$ python -q
>>> import numpy as np
>>> import numpy.linalg as la
>>> np.set_printoptions(precision=1, suppress=True, linewidth=120)
>>> mat = np.load("x.npy")
>>> mat
array([[ 0.,  0.,  3.,  2.,  2.,  3.,  1.,  3.,  0.,  2., -2., -1.],
       [ 0.,  0.,  3.,  2.,  3.,  1.,  1.,  2.,  1.,  2.,  0.,  1.],
       [ 2.,  3.,  3.,  0.,  1.,  2.,  3.,  3.,  1.,  1., -1.,  0.],
       [ 1.,  3.,  0.,  1.,  0.,  2.,  1.,  1.,  0.,  0.,  0., -1.],
       [ 3.,  2.,  3.,  3.,  2.,  2.,  0.,  1.,  0.,  3.,  1.,  1.],
       [ 0.,  2.,  3.,  3.,  2.,  2.,  2.,  1.,  0.,  2., -1.,  2.],
       [ 2.,  3.,  3.,  1.,  1.,  0.,  0.,  2.,  1.,  0.,  2.,  1.],
       [ 3.,  3.,  3.,  0.,  1.,  2.,  0.,  3.,  0.,  1.,  0., -2.],
       [ 2.,  0.,  3.,  3.,  1.,  0.,  1.,  0.,  3.,  2.,  0.,  1.],
       [ 3.,  0.,  3.,  1.,  2.,  2.,  3.,  1.,  3.,  2., -2.,  1.],
       [ 0.,  0.,  0.,  0.,  0.,  0.,  0.,  0.,  0.,  0.,  0.,  0.],
       [ 0.,  0.,  0.,  0.,  0.,  0.,  0.,  0.,  0.,  0.,  2.,  0.]])
>>> U, s, Vh = la.svd(mat)
>>> V = Vh[:(s > 1e-8).sum()]
>>> rng = np.random.default_rng(822)
>>> vec = mat[7] + 3 * mat[8] + rng.integers(2) * np.eye(12)[10]
>>> vec
array([ 9.,  3., 12.,  9.,  4.,  2.,  3.,  3.,  9.,  7.,  1.,  1.])
>>> np.round(la.norm(vec - V.T @ V @ vec), 1)
np.float64(0.0)
>>> np.abs(np.diag(la.qr(mat)[1])) > 1e-9
array([ True,  True,  True,  True,  True,  True,  True,  True,  True,  True,  True, False])
>>> np.round(mat @ la.pinv(mat) @ mat, 1) + 0
array([[ 0.,  0.,  3.,  2.,  2.,  3.,  1.,  3.,  0.,  2., -2., -1.],
       [ 0.,  0.,  3.,  2.,  3.,  1.,  1.,  2.,  1.,  2.,  0.,  1.],
       [ 2.,  3.,  3.,  0.,  1.,  2.,  3.,  3.,  1.,  1., -1.,  0.],
       [ 1.,  3.,  0.,  1.,  0.,  2.,  1.,  1.,  0.,  0.,  0., -1.],
       [ 3.,  2.,  3.,  3.,  2.,  2.,  0.,  1.,  0.,  3.,  1.,  1.],
       [ 0.,  2.,  3.,  3.,  2.,  2.,  2.,  1.,  0.,  2., -1.,  2.],
       [ 2.,  3.,  3.,  1.,  1.,  0.,  0.,  2.,  1.,  0.,  2.,  1.],
       [ 3.,  3.,  3.,  0.,  1.,  2.,  0.,  3.,  0.,  1.,  0., -2.],
       [ 2.,  0.,  3.,  3.,  1.,  0.,  1.,  0.,  3.,  2.,  0.,  1.],
       [ 3.,  0.,  3.,  1.,  2.,  2.,  3.,  1.,  3.,  2., -2.,  1.],
       [ 0.,  0.,  0.,  0.,  0.,  0.,  0.,  0.,  0.,  0.,  0.,  0.],
       [ 0.,  0.,  0.,  0.,  0.,  0.,  0.,  0.,  0.,  0.,  2.,  0.]])
>>> try:
...     la.inv(mat)
... except la.LinAlgError as e:
...     print("failed:", e)
... 
failed: Singular matrix
>>> np.unique(mat.round(6), axis=0).shape
(12, 12)
>>> la.lstsq(mat[:-1].T, mat[-1])[2]
np.int32(10)
